$ python -q
>>> import numpy as np
>>> from numpy import linalg as LA
>>> np.set_printoptions(precision=2, suppress=True, linewidth=100)
>>> data = np.load("block19.npy")
>>> data
array([[ 0.64,  0.47,  0.1 ],
       [ 0.47,  0.38, -0.13],
       [ 0.1 , -0.13,  0.97]])
>>> left, sig, Vt = LA.svd(data)
>>> vecs = Vt[:(sig > 1e-8).sum()]
>>> rng = np.random.default_rng(61700)
>>> x0 = data[0] + 2 * data[2] + rng.integers(2) * np.eye(3)[0]
>>> x0
array([0.84, 0.21, 2.04])
>>> vecs.T @ vecs
array([[ 0.64,  0.47,  0.1 ],
       [ 0.47,  0.38, -0.13],
       [ 0.1 , -0.13,  0.97]])
>>> np.allclose(vecs.T @ vecs @ x0, x0)
True
>>> r = LA.matrix_rank(data)
>>> r
np.int64(2)
>>> N = LA.svd(data)[2][r:].T
>>> np.round(data @ N, 2) + 0
array([[0.],
       [0.],
       [0.]])
>>> print(LA.matrix_rank(data.T @ data), LA.matrix_rank(data @ data.T))
2 2
>>> N.shape
(3, 1)
>>> [int(LA.matrix_rank(data[:i])) for i in range(1, len(data) + 1)]
[1, 2, 2]
>>> N @ N.T
array([[ 0.36, -0.47, -0.1 ],
       [-0.47,  0.62,  0.13],
       [-0.1 ,  0.13,  0.03]])
>>> t = np.radians(47)
>>> R = np.eye(3)
>>> R[1, 1] = R[0, 0] = np.cos(t)
>>> R[1, 0], R[0, 1] = -np.sin(t), np.sin(t)
>>> R
array([[ 0.68,  0.73,  0.  ],
       [-0.73,  0.68,  0.  ],
       [ 0.  ,  0.  ,  1.  ]])
>>> A2 = data @ R.T
>>> A2
array([[ 0.78, -0.15,  0.1 ],
       [ 0.6 , -0.08, -0.13],
       [-0.03, -0.16,  0.97]])
>>> np.round(LA.svd(data, compute_uv=False), 2) + 0, np.round(LA.svd(A2, compute_uv=False), 2) + 0
(array([1., 1., 0.]), array([1., 1., 0.]))
>>> np.abs(A2 - data).max(axis=0)
array([0.14, 0.62, 0.  ])
>>> r = LA.matrix_rank(A2)
>>> r
np.int64(2)
>>> N = LA.svd(A2)[2][r:].T
>>> [int(LA.matrix_rank(A2[:, :j + 1])) for j in range(3)]
[1, 2, 2]
>>> [int(LA.matrix_rank(np.delete(A2, i, axis=0))) for i in range(3)]
[2, 2, 2]
>>> N @ N.T
array([[0.03, 0.16, 0.03],
       [0.16, 0.95, 0.16],
       [0.03, 0.16, 0.03]])
>>> m1 = np.loadtxt("test9.csv", delimiter=",")
>>> m1
array([[  8.73,  -4.34, -13.16],
       [ -2.43,   1.2 ,   3.39],
       [ -2.4 ,   1.12,   3.76],
       [ -2.83,   1.6 ,   4.17],
       [  1.26,  -0.67,  -1.83],
       [  7.35,  -3.58, -11.02],
       [  7.79,  -3.78, -11.74],
       [ 11.56,  -5.67, -17.35],
       [  0.73,  -0.35,  -1.32],
       [ -3.65,   1.74,   5.54],
       [  5.63,  -2.86,  -8.32],
       [ -2.87,   1.56,   4.48],
       [ -3.81,   2.15,   5.9 ],
       [ -1.83,   1.07,   3.03],
       [  2.25,  -1.19,  -3.36],
       [-10.17,   4.97,  14.94],
       [-15.4 ,   7.72,  23.38]])
>>> f = np.array([8, -3])
>>> np.convolve(m1[13], f)
array([-14.64,  14.05,  21.03,  -9.09])
>>> left, sig, Vt = LA.svd(m1)
>>> np.argmax(sig[:-1] / (sig[1:] + 1e-6)) + 1
np.int64(1)
>>> sig
array([51.75,  0.4 ,  0.39])
>>> A2 = left[:, :1] @ np.diag(sig[:1]) @ Vt[:1]
>>> round(LA.norm(m1 - A2) / LA.norm(m1), 2)
np.float64(0.01)
>>> G = np.cov(m1, rowvar=False)
>>> round(float(np.corrcoef(m1[:, 0], m1[:, 2])[0, 1]), 2)
-1.0
>>> np.polyfit(m1[:, 0], m1[:, 2], 1)
array([-1.5 ,  0.02])
>>> print(LA.eigvalsh(G)[::-1])
[167.41   0.01   0.01]
>>> np.argsort(-m1.std(axis=0).round(6), kind="stable")
array([2, 0, 1])
>>> np.argwhere(np.triu(np.abs(np.corrcoef(m1.T)) > 0.8, 1))
array([[0, 1],
       [0, 2],
       [1, 2]])
>>> K = np.load("out14.npy")
>>> K
array([[3, 2],
       [3, 2],
       [3, 2],
       [3, 2]])
>>> # rows 0 and 1 are equal
>>> r = LA.matrix_rank(K)
>>> r
np.int64(1)
>>> N = LA.svd(K)[2][r:].T
>>> [int(LA.matrix_rank(np.delete(K, i, axis=0))) for i in range(4)]
[1, 1, 1, 1]
>>> [int(LA.matrix_rank(K[:, :j + 1])) for j in range(2)]
[1, 1]
>>> N[:, 0] / N[np.abs(N[:, 0]).round(6).argmax(), 0]
array([-0.67,  1.  ])
>>> left, sig, Vt = LA.svd(K)
>>> vecs = Vt[:(sig > 1e-8).sum()]
>>> x0 = K[1] + 5 * K[3] + rng.integers(2) * np.eye(2)[1]
>>> x0
array([18., 13.])
>>> round(LA.norm(x0 - vecs.T @ vecs @ x0), 2)
np.float64(0.83)
>>> np.argsort(-LA.norm(K, axis=0).round(6), kind="stable")[:3]
array([0, 1])
>>> round(float(LA.norm(K, 2) / LA.norm(K)), 2)
1.0
>>> LA.matrix_rank(K, rtol=0.1)
np.int64(1)
>>> LA.cond(K) > 100
np.True_
>>> W0 = np.load("dump.npy")
>>> W0
array([[0, 0, 1, 0],
       [0, 1, 0, 0],
       [0, 0, 0, 1],
       [1, 0, 0, 0]])
>>> x0 = np.array([2, 0, 3, 0])
>>> print(round(float(LA.norm(x0)), 2), round(LA.norm(W0 @ x0), 2))
3.61 3.61
>>> np.round(LA.norm(W0) ** 2 / LA.norm(W0, 2) ** 2, 2)
np.float64(4.0)
>>> round(float(LA.norm(W0[2] - W0[0])), 2)
1.41
>>> round(float(LA.norm(W0[2], 1)), 2), np.round(LA.norm(W0[2], np.inf), 2)
(1.0, np.float64(1.0))
>>> LA.norm(W0, axis=1).argmax()
np.int64(0)
>>> A = np.load("sample2.npy")
>>> A
array([[ 5,  0,  0],
       [ 5,  0,  0],
       [15,  0,  0],
       [-5,  0,  0]])
>>> # rank 1
>>> t = np.radians(135)
>>> R = np.eye(3)
>>> R[0, 0] = R[2, 2] = np.cos(t)
>>> R[0, 2], R[2, 0] = -np.sin(t), np.sin(t)
>>> R
array([[-0.71,  0.  , -0.71],
       [ 0.  ,  1.  ,  0.  ],
       [ 0.71,  0.  , -0.71]])
>>> A2 = A @ R.T
>>> print(LA.svd(A, compute_uv=False), np.round(LA.svd(A2, compute_uv=False), 2) + 0)
[17.32  0.    0.  ] [17.32  0.    0.  ]
>>> round(float(LA.det(R)), 2), round(float(np.trace(R)), 2)
(1.0, -0.41)
>>> np.allclose(A @ A.T, A2 @ A2.T)
True
>>> W = np.array([[5, 8, -6, 7, -9], [4, -2, -3, 3, 6], [7, -3, 9, 7, 4]])
>>> coef = np.array([-2, 0, -2, 2, -2])
>>> act = np.maximum(A @ W + coef, 0)
>>> LA.matrix_rank(act)
np.int64(3)
>>> (act > 0).mean(axis=0)
array([0.75, 0.75, 0.25, 0.75, 0.25])
>>> (act > 0).astype(int)
array([[1, 1, 0, 1, 0],
       [1, 1, 0, 1, 0],
       [1, 1, 0, 1, 0],
       [0, 0, 1, 0, 1]])
>>> Z = np.array([[-3, 4, -2], [0, 4, 3], [-2, 1, 2], [4, -5, 3], [-1, -2, 3]])
>>> (act @ Z).round(6).argmax(axis=1)
array([2, 2, 2, 2])
>>> W @ Z
array([[ 34,  29,  -4],
       [  0, -22,   7],
       [-15, -18,  28]])
>>> left, sig, Vt = LA.svd(A)
>>> np.argmax(sig[:-1] / (sig[1:] + 1e-6)) + 1
np.int64(1)
>>> A2 = left[:, :1] @ np.diag(sig[:1]) @ Vt[:1]
>>> print(round(LA.norm(A - A2, 2), 2), sig[1])
0.0 0.0
>>> np.round(LA.norm(A - A2) / LA.norm(A), 2)
np.float64(0.0)
>>> A2 = A / np.sqrt((A ** 2).mean(axis=1, keepdims=True))
>>> LA.matrix_rank(A2) == LA.matrix_rank(A)
np.True_
>>> A2[2]
array([1.73, 0.  , 0.  ])
>>> A - A.mean(axis=1, keepdims=True)
array([[ 3.33, -1.67, -1.67],
       [ 3.33, -1.67, -1.67],
       [10.  , -5.  , -5.  ],
       [-3.33,  1.67,  1.67]])
>>> LA.norm(A2, axis=1)
array([1.73, 1.73, 1.73, 1.73])
>>> X = np.array([[0, 1, 0, 0], [1, 0, 0, 0], [0, 0, 0, 1], [0, 0, 1, 0]])
>>> # rows sum to 1
>>> np.flatnonzero(LA.matrix_power((X != 0) + (X.T != 0) + np.eye(4), 4)[2])
array([2, 3])
>>> (LA.matrix_power((X != 0) + (X.T != 0) + np.eye(4), 4) > 0).astype(int)
array([[1, 1, 0, 0],
       [1, 1, 0, 0],
       [0, 0, 1, 1],
       [0, 0, 1, 1]])
>>> X @ X
array([[1, 0, 0, 0],
       [0, 1, 0, 0],
       [0, 0, 1, 0],
       [0, 0, 0, 1]])
>>> print((X != 0).astype(int))
[[0 1 0 0]
 [1 0 0 0]
 [0 0 0 1]
 [0 0 1 0]]
>>> np.sort(LA.eigvals(X).real)
array([-1., -1.,  1.,  1.])
>>> f, g = X[3], X[2]
>>> f @ f
np.int64(1)
>>> print(f @ g)
0
>>> p = (f @ g) / (f @ f) * f
>>> np.outer(f, g)
array([[0, 0, 0, 0],
       [0, 0, 0, 0],
       [0, 0, 0, 1],
       [0, 0, 0, 0]])
>>> LA.matrix_rank(np.outer(f, g))
np.int64(1)
>>> g - p
array([0., 0., 0., 1.])
